In [1]: import numpy as np

In [2]: np.set_printoptions(precision=3, suppress=True, linewidth=200)

In [3]: data = np.load("dump.npy")

In [4]: data
Out[4]: 
array([[ 4.,  4.,  2.,  1.],
       [-1., -1., -2., -1.],
       [ 0.,  0.,  3.,  0.],
       [ 4.,  4.,  2.,  1.]])

In [5]: out = np.array([[0, 3, -1], [-3, -3, 0], [2, -2, 2], [2, -1, 2]])

In [6]: np.einsum("ij->j", data)
Out[6]: array([7., 7., 5., 1.])

In [7]: print(np.linalg.matrix_rank(data @ out))
3

In [8]: data @ out
Out[8]: 
array([[-6., -5.,  2.],
       [-3.,  5., -5.],
       [ 6., -6.,  6.],
       [-6., -5.,  2.]])

In [9]: np.vstack([data, out.T]).shape
Out[9]: (7, 4)

In [10]: rk = np.linalg.matrix_rank(data)

In [11]: print(rk)
3

In [12]: N = np.linalg.svd(data)[2][rk:].T

In [13]: [int(np.linalg.matrix_rank(data[:, :j + 1])) for j in range(4)]
Out[13]: [1, 1, 2, 3]

In [14]: [int(np.linalg.matrix_rank(np.delete(data, i, axis=0))) for i in range(4)]
Out[14]: [3, 2, 2, 3]

In [15]: np.round(N @ N.T, 3) + 0
Out[15]: 
array([[ 0.5, -0.5,  0. ,  0. ],
       [-0.5,  0.5,  0. ,  0. ],
       [ 0. ,  0. ,  0. ,  0. ],
       [ 0. ,  0. ,  0. ,  0. ]])

In [16]: np.linalg.matrix_rank(data.T @ data), np.linalg.matrix_rank(data @ data.T)
Out[16]: (np.int64(3), np.int64(3))

In [17]: [int(np.linalg.matrix_rank(data[:i])) for i in range(1, len(data) + 1)]
Out[17]: [1, 2, 3, 3]

In [18]: print(N.shape)
(4, 1)

In [19]: K = np.loadtxt("arr.csv", delimiter=",")

In [20]: K
Out[20]: 
array([[  9.,   3.,   9.,  -7.,  -5.,   5.,  -1.,   0.],
       [ 17.,   4.,  15.,  -4., -14.,  10.,   3.,  -9.],
       [ 18.,   1.,  19.,   0., -22.,   6.,  -4., -12.],
       [ 24.,   2.,  15.,   9., -28.,   4.,  -9.,  -4.],
       [ 19.,   6.,  21.,  17., -28.,   4., -17.,  -8.],
       [ 11.,   1.,  16.,   8., -32.,  12., -16.,  -7.],
       [ 19.,   2.,  16.,  14., -30.,  16.,  -7., -15.],
       [ 17.,   6.,  14.,   5., -32.,  16.,  -6., -18.],
       [ 15.,   4.,  10.,  -3., -31.,  14., -14., -19.],
       [ 14.,   9.,   7.,   2., -37.,  15., -11., -25.],
       [ 17.,  12.,  15.,  -3., -33.,   7., -11., -23.],
       [ 11.,  10.,  14., -11., -37.,  -1.,  -2., -26.],
       [  2.,   9.,  21., -18., -41.,  -2.,  -6., -35.],
       [ -1.,  11.,  18., -23., -47.,   2.,   2., -43.],
       [  7.,  13.,  16., -28., -39.,  -1.,   4., -38.],
       [ 15.,   9.,  11., -37., -33.,   0.,  12., -33.],
       [ 15.,  11.,  17., -37., -31.,   0.,  17., -28.],
       [ 12.,  17.,  18., -35., -39.,   3.,  26., -25.],
       [  9.,   9.,  27., -29., -35.,   8.,  25., -27.],
       [ 10.,   3.,  31., -34., -37.,  17.,  25., -21.],
       [  3.,   1.,  26., -39., -31.,  19.,  26., -20.],
       [  7.,  -4.,  28., -41., -27.,  24.,  21., -29.],
       [  8., -11.,  21., -38., -29.,  18.,  17., -35.],
       [  3.,  -6.,  16., -37., -32.,  18.,  10., -37.],
       [ -2.,  -1.,  22., -41., -25.,  22.,  14., -37.]])

In [21]: Ac = K - K.mean(axis=0)

In [22]: vecs = np.linalg.svd(Ac)[2][:1]

In [23]: out = Ac - Ac @ vecs.T @ vecs

In [24]: print(np.linalg.norm(out, axis=1).round(6).argmax())
0

In [25]: print(np.round(np.linalg.norm(out) / np.linalg.norm(Ac), 3))
0.571

In [26]: print(np.cov(Ac @ vecs.T, rowvar=False))
668.9619904827355

In [27]: (Ac @ vecs.T).std(axis=0)
Out[27]: array([25.342])

In [28]: W2 = K[[15, 13]].astype(float)

In [29]: for _ in range(3):
    ...:     idx = np.linalg.norm(K[:, None] - W2, axis=-1).argmin(axis=1)
    ...:     W2 = np.array([K[idx == j].mean(axis=0) for j in range(2)])
    ...: 

In [30]: idx
Out[30]: array([1, 1, 1, 1, 1, 1, 1, 1, 1, 1, 1, 1, 0, 0, 0, 0, 0, 0, 0, 0, 0, 0, 0, 0, 0])

In [31]: np.abs(W2[1] - W2[0]).argmax()
Out[31]: np.int64(3)

In [32]: W2[1] - W2[0]
Out[32]: array([  9.147,   0.308,  -6.673,  35.865,   6.891,  -0.846, -22.763,  17.551])
